>>> import numpy as np
>>> np.set_printoptions(precision=2, suppress=True, linewidth=200)
>>> def rd(a):
...     return np.round(a, 2) + 0
... 
>>> W0 = np.loadtxt("run9.csv", delimiter=",")
>>> W0
array([[0., 0., 3.],
       [0., 0., 3.],
       [0., 0., 3.],
       [4., 8., 5.],
       [0., 0., 0.],
       [0., 0., 3.],
       [0., 0., 0.],
       [0., 0., 0.],
       [0., 0., 0.],
       [4., 8., 2.]])
>>> Xs = W0 - W0.mean(axis=0)
>>> vecs = np.linalg.svd(Xs)[2][:2]
>>> M2 = Xs - Xs @ vecs.T @ vecs
>>> rd(np.diag(vecs.T @ vecs))
array([0.2, 0.8, 1. ])
>>> m1 = np.load("dump.npy")
>>> m1
array([[21.3 , 30.09, -3.08],
       [20.09, 28.99, -0.59],
       [18.95, 29.63,  0.42],
       [20.53, 29.92, -1.35],
       [20.9 , 30.55,  1.67],
       [20.45, 28.85, -0.2 ],
       [19.96, 30.26, -0.18],
       [21.8 , 30.1 , -0.29],
       [20.23, 33.43, -0.76],
       [21.13, 30.36,  0.16],
       [21.57, 30.11, -0.97],
       [19.44, 29.78, -0.06],
       [21.07, 28.47, -0.46],
       [19.04, 29.16,  0.84],
       [19.62, 29.6 ,  0.02],
       [20.59, 29.19, -0.33],
       [20.21, 29.88, -0.34],
       [19.99, 29.79, -0.23],
       [19.85, 31.11,  1.13]])
>>> gram = np.cov(m1, rowvar=False)
>>> np.argwhere(np.triu(np.abs(np.corrcoef(m1.T)) > 0.8, 1))
array([], shape=(0, 2), dtype=int64)
>>> rd(np.linalg.eigvalsh(gram)[::-1])
array([1.19, 1.11, 0.44])
>>> np.median(m1, axis=0)
array([20.23, 29.88, -0.23])
>>> rd(m1.std(axis=0))
array([0.78, 1.02, 0.96])
>>> np.argsort(-m1.std(axis=0).round(6), kind="stable")
array([1, 2, 0])
>>> rd(np.corrcoef(m1.T))
array([[ 1.  ,  0.06, -0.41],
       [ 0.06,  1.  ,  0.01],
       [-0.41,  0.01,  1.  ]])
>>> rd(gram)
array([[ 0.65,  0.05, -0.33],
       [ 0.05,  1.11,  0.01],
       [-0.33,  0.01,  0.98]])
>>> lab = m1[:, 0] > np.median(m1[:, 0])
>>> u = m1[lab].mean(axis=0) - m1[~lab].mean(axis=0)
>>> lab.astype(int)
array([1, 0, 0, 1, 1, 1, 0, 1, 0, 1, 1, 0, 1, 0, 0, 1, 0, 0, 0])
>>> arr = np.load("test10.npy")
>>> arr
array([[0., 1., 1.],
       [1., 0., 1.],
       [1., 1., 0.]])
>>> # equal to its transpose
>>> Xs = W0 - W0.mean(axis=0)
>>> U, sigma, Vh = np.linalg.svd(Xs, full_matrices=False)
>>> np.abs(U[:, 0]).argmax()
np.int64(3)
>>> rd(Vh[0] * np.sign(Vh[0, np.abs(Vh[0]).argmax()]))
array([0.43, 0.86, 0.26])
>>> rd(sigma ** 2 / (sigma ** 2).sum())
array([0.86, 0.14, 0.  ])
>>> np.searchsorted(np.cumsum(sigma ** 2) / (sigma ** 2).sum(), 0.9) + 1
np.int64(2)
>>> rd((sigma ** 2).sum() ** 2 / (sigma ** 4).sum())
np.float64(1.31)
>>> np.allclose(arr @ arr.T, arr.T @ arr)
True
>>> arr @ (-1.0) ** np.arange(3)
array([0., 2., 0.])
>>> arr @ np.ones(3)
array([2., 2., 2.])
>>> evals, vecs = np.linalg.eigh(arr)
>>> rd(vecs.T @ vecs)
array([[1., 0., 0.],
       [0., 1., 0.],
       [0., 0., 1.]])
>>> np.abs(vecs[:, -1]).round(6).argmax()
np.int64(0)
>>> rd(np.linalg.svd(arr, compute_uv=False))
array([2., 1., 1.])
>>> rd(np.linalg.eigvalsh(arr @ arr))
array([1., 1., 4.])
>>> P = np.triu(np.array([[5, 9, -8], [-3, -2, 3], [1, -9, -8]]), 1) + np.eye(3)
>>> M2 = P @ arr @ np.linalg.inv(P)
>>> M2
array([[  1., -16.,  66.],
       [  4., -33., 132.],
       [  1.,  -8.,  32.]])
>>> rd(np.linalg.det(M2))
np.float64(2.0)
>>> def softmax(z):
...     e = np.exp(z - z.max(axis=-1, keepdims=True))
...     return e / e.sum(axis=-1, keepdims=True)
... 
>>> rd(softmax(arr[0] + 5))
array([0.16, 0.42, 0.42])
>>> rd(softmax(arr[0]))
array([0.16, 0.42, 0.42])
>>> rd(softmax(10 * arr[0]))
array([0. , 0.5, 0.5])
>>> att = arr @ arr.T / np.sqrt(3)
>>> rd(softmax(att)[0] @ arr)
array([0.53, 0.74, 0.74])
>>> rd(softmax(att + np.triu(np.full(att.shape, -np.inf), 1)))
array([[1.  , 0.  , 0.  ],
       [0.36, 0.64, 0.  ],
       [0.26, 0.26, 0.47]])
>>> rng = np.random.default_rng(87)
>>> lab = rng.integers(0, 2, 4)
>>> X = (lab[:, None] == lab) * 3 + np.eye(4)
>>> X
array([[4., 3., 0., 3.],
       [3., 4., 0., 3.],
       [0., 0., 4., 0.],
       [3., 3., 0., 4.]])
>>> O, vecs = np.linalg.qr(X[:, :1])[0], np.linalg.qr(X[:, 1:])[0]
>>> sigma = np.linalg.svd(O.T @ vecs, compute_uv=False)
>>> rd(sigma)
array([0.98])
>>> M2 = np.array([[5, -5, 5], [4, 0, 5], [4, -4, 0], [-4, -1, -4]])
>>> np.einsum("ik,kj->ji", X, M2)
array([[ 20.,  19.,  16.,  11.],
       [-23., -18., -16., -19.],
       [ 23.,  23.,   0.,  14.]])
>>> np.vstack([X, M2.T]).shape
(7, 4)
>>> rd(np.linalg.matrix_power(X, 3))
array([[334., 333.,   0., 333.],
       [333., 334.,   0., 333.],
       [  0.,   0.,  64.,   0.],
       [333., 333.,   0., 334.]])
>>> X @ X
array([[34., 33.,  0., 33.],
       [33., 34.,  0., 33.],
       [ 0.,  0., 16.,  0.],
       [33., 33.,  0., 34.]])
>>> rd(np.abs(np.linalg.eigvals(X)).max())
np.float64(10.0)
>>> (X + X.T) / 2
array([[4., 3., 0., 3.],
       [3., 4., 0., 3.],
       [0., 0., 4., 0.],
       [3., 3., 0., 4.]])
>>> np.abs(X).max()
np.float64(4.0)
>>> X.sum(axis=1)
array([10., 10.,  4., 10.])
>>> np.unravel_index(np.abs(X).argmax(), X.shape)
(np.int64(0), np.int64(0))
>>> X.sum(axis=0)
array([10., 10.,  4., 10.])
>>> evals, vecs = np.linalg.eigh(X)
>>> rd(np.linalg.eigvalsh(X @ X))
array([  1.,   1.,  16., 100.])
>>> rd(np.abs(vecs[:, -1]))
array([0.58, 0.58, 0.  , 0.58])
>>> (evals > 1e-8).sum(), (evals < -1e-8).sum()
(np.int64(4), np.int64(0))
>>> rd(np.linalg.eigvalsh(X + 3 * np.eye(4)))
array([ 4.,  4.,  7., 13.])
>>> F = np.load("out5.npy")
>>> F
array([[  7.72,   2.04, -24.22],
       [  7.06,   2.09, -20.39],
       [  4.9 ,   1.88, -10.59],
       [  3.81,   1.62,  -6.82],
       [  3.31,   1.47,  -5.32],
       [  0.73,   0.44,   0.33],
       [  0.17,   0.15,   0.96],
       [ -0.12,  -0.02,   1.06],
       [ -0.19,  -0.07,   0.97],
       [ -0.21,  -0.08,   0.86],
       [ -0.04,  -0.02,   0.09],
       [  1.53,   0.86,  -2.5 ],
       [ 17.76,  11.72, -12.04],
       [ 25.94,  17.58, -13.57]])
>>> W2 = F[[13, 11]].astype(float)
>>> for _ in range(4):
...     lab = np.linalg.norm(F[:, None] - W2, axis=-1).argmin(axis=1)
...     W2 = np.array([F[lab == j].mean(axis=0) for j in range(2)])
... 
>>> lab
array([1, 1, 1, 1, 1, 1, 1, 1, 1, 1, 1, 1, 0, 0])
>>> rd(W2)
array([[ 21.85,  14.65, -12.8 ],
       [  2.39,   0.86,  -5.46]])
>>> ang = np.radians(180)
>>> R = np.eye(3)
>>> R[0, 0] = R[2, 2] = np.cos(ang)
>>> R[0, 2], R[2, 0] = -np.sin(ang), np.sin(ang)
>>> rd(R)
array([[-1.,  0.,  0.],
       [ 0.,  1.,  0.],
       [ 0.,  0., -1.]])
>>> M2 = W2 @ R.T
>>> rd(np.abs(M2 - W2).max(axis=0))
array([43.7 ,  0.  , 25.61])
>>> rd(np.linalg.det(R)), np.trace(R)
(np.float64(1.0), np.float64(-1.0))
